In [1]: import numpy as np

In [2]: np.set_printoptions(suppress=True, linewidth=140)

In [3]: tidy = lambda a: np.round(a, 1) + 0

In [4]: J = np.load("test8.npy")

In [5]: tidy(J)
Out[5]: 
array([[ 0.6,  0. , -0.3,  0.1,  0.1, -0.1, -0.3],
       [ 0. ,  0.4, -0.1,  0. , -0.4, -0.3,  0. ],
       [-0.3, -0.1,  0.3, -0.2,  0. ,  0.1,  0. ],
       [ 0.1,  0. , -0.2,  0.5,  0.2, -0.1,  0.4],
       [ 0.1, -0.4,  0. ,  0.2,  0.4,  0.2,  0.1],
       [-0.1, -0.3,  0.1, -0.1,  0.2,  0.2, -0.1],
       [-0.3,  0. ,  0. ,  0.4,  0.1, -0.1,  0.5]])

In [6]: rng = np.random.default_rng(92)

In [7]: lab = rng.permutation(7)

In [8]: lab
Out[8]: array([4, 2, 6, 0, 3, 5, 1])

In [9]: Y = J[lab][:, lab]

In [10]: tidy(Y)
Out[10]: 
array([[ 0.4,  0. ,  0.1,  0.1,  0.2,  0.2, -0.4],
       [ 0. ,  0.3,  0. , -0.3, -0.2,  0.1, -0.1],
       [ 0.1,  0. ,  0.5, -0.3,  0.4, -0.1,  0. ],
       [ 0.1, -0.3, -0.3,  0.6,  0.1, -0.1,  0. ],
       [ 0.2, -0.2,  0.4,  0.1,  0.5, -0.1,  0. ],
       [ 0.2,  0.1, -0.1, -0.1, -0.1,  0.2, -0.3],
       [-0.4, -0.1,  0. ,  0. ,  0. , -0.3,  0.4]])

In [11]: np.trace(Y)
Out[11]: np.float64(3.0)

In [12]: tidy(np.linalg.det(Y)), tidy(np.linalg.det(J[lab]))
Out[12]: (np.float64(0.0), np.float64(0.0))

In [13]: np.allclose(Y, J)
Out[13]: False

In [14]: tidy(np.sort(np.abs(np.linalg.eigvals(Y))))
Out[14]: array([0., 0., 0., 0., 1., 1., 1.])

In [15]: A = np.load("out2.npy")

In [16]: A
Out[16]: 
array([[-2.2,  2. , -2.3,  3.9],
       [ 6.8,  2.6,  3.7,  1.4],
       [-1.5,  1.1, -2.7,  3.6],
       [ 7.3,  1.4,  2.5,  1.2],
       [-2.5,  1.8, -0.8,  2.8],
       [-2.2,  1.9, -2.9,  4.3],
       [ 0.3,  1. , -1.6,  3.2],
       [-1.2,  2.7, -3. ,  5.3],
       [ 5.5,  2.5,  2.9,  1.9],
       [ 0.2, -0.1, -2.2,  3.1],
       [-1.1,  1. , -2.3,  4.3],
       [ 7.7,  1. ,  3.2,  0.5],
       [-3. ,  0.1, -2.3,  3.7],
       [ 9.3,  0.7,  0.1,  1.2],
       [ 8.4, -1.5,  4.1,  1.4],
       [ 8. ,  1.8,  0.3,  1. ],
       [ 6.7,  1.5,  3.2,  0.8],
       [-0.2,  2.4, -2.6,  1.8],
       [ 5.7, -0.1,  2. ,  1.1],
       [ 6.2,  1.6,  3.1, -0.8],
       [-1.2,  1.5, -2.9,  5.7],
       [ 7.1,  0.3,  2. ,  0.5],
       [ 6.2,  0.3,  3.9,  0.5]])

In [17]: lab = A[:, 2] > np.median(A[:, 2])

In [18]: f = A[lab].mean(axis=0) - A[~lab].mean(axis=0)

In [19]: ((A - A.mean(axis=0)) @ f > 0).astype(int)
Out[19]: array([0, 1, 0, 1, 0, 0, 0, 0, 1, 0, 0, 1, 0, 1, 1, 1, 1, 0, 1, 1, 0, 1, 1])

In [20]: tidy((((A - A.mean(axis=0)) @ f > 0) == lab).mean())
Out[20]: np.float64(1.0)

In [21]: np.argsort(-np.abs(f).round(6), kind="stable")
Out[21]: array([0, 2, 3, 1])

In [22]: tidy(f)
Out[22]: array([ 7.3, -0.3,  4.9, -2.7])

In [23]: Y = A + rng.integers(-2, 3, (23, 2)) @ rng.integers(-2, 3, (2, 4))

In [24]: tidy(Y)
Out[24]: 
array([[-2.2,  0. , -2.3,  1.9],
       [ 5.8,  0.6,  2.7, -0.6],
       [-2.5,  7.1, -3.7,  9.6],
       [ 8.3, -4.6,  3.5, -4.8],
       [-3.5, -0.2, -1.8,  0.8],
       [-2.2,  3.9, -2.9,  6.3],
       [ 2.3, -7. ,  0.4, -4.8],
       [-0.2, -3.3, -2. , -0.7],
       [ 6.5, -1.5,  3.9, -2.1],
       [-0.8,  1.9, -3.2,  5.1],
       [-1.1,  1. , -2.3,  4.3],
       [ 6.7,  3. ,  2.2,  2.5],
       [-5. ,  6.1, -4.3,  9.7],
       [10.3, -3.3,  1.1, -2.8],
       [ 6.4, -1.5,  2.1,  1.4],
       [10. , -2.2,  2.3, -3. ],
       [ 5.7,  3.5,  2.2,  2.8],
       [ 1.8,  2.4, -0.6,  1.8],
       [ 7.7, -0.1,  4. ,  1.1],
       [ 5.2,  5.6,  2.1,  3.2],
       [-0.2, -0.5, -1.9,  3.7],
       [ 7.1, -1.7,  2. , -1.5],
       [ 5.2,  0.3,  2.9,  0.5]])

In [25]: tidy(np.linalg.svd(Y - A, compute_uv=False))
Out[25]: array([25.5,  6.3,  0. ,  0. ])

In [26]: tidy(Y - A)
Out[26]: 
array([[ 0., -2.,  0., -2.],
       [-1., -2., -1., -2.],
       [-1.,  6., -1.,  6.],
       [ 1., -6.,  1., -6.],
       [-1., -2., -1., -2.],
       [ 0.,  2.,  0.,  2.],
       [ 2., -8.,  2., -8.],
       [ 1., -6.,  1., -6.],
       [ 1., -4.,  1., -4.],
       [-1.,  2., -1.,  2.],
       [ 0.,  0.,  0.,  0.],
       [-1.,  2., -1.,  2.],
       [-2.,  6., -2.,  6.],
       [ 1., -4.,  1., -4.],
       [-2.,  0., -2.,  0.],
       [ 2., -4.,  2., -4.],
       [-1.,  2., -1.,  2.],
       [ 2.,  0.,  2.,  0.],
       [ 2.,  0.,  2.,  0.],
       [-1.,  4., -1.,  4.],
       [ 1., -2.,  1., -2.],
       [ 0., -2.,  0., -2.],
       [-1.,  0., -1.,  0.]])
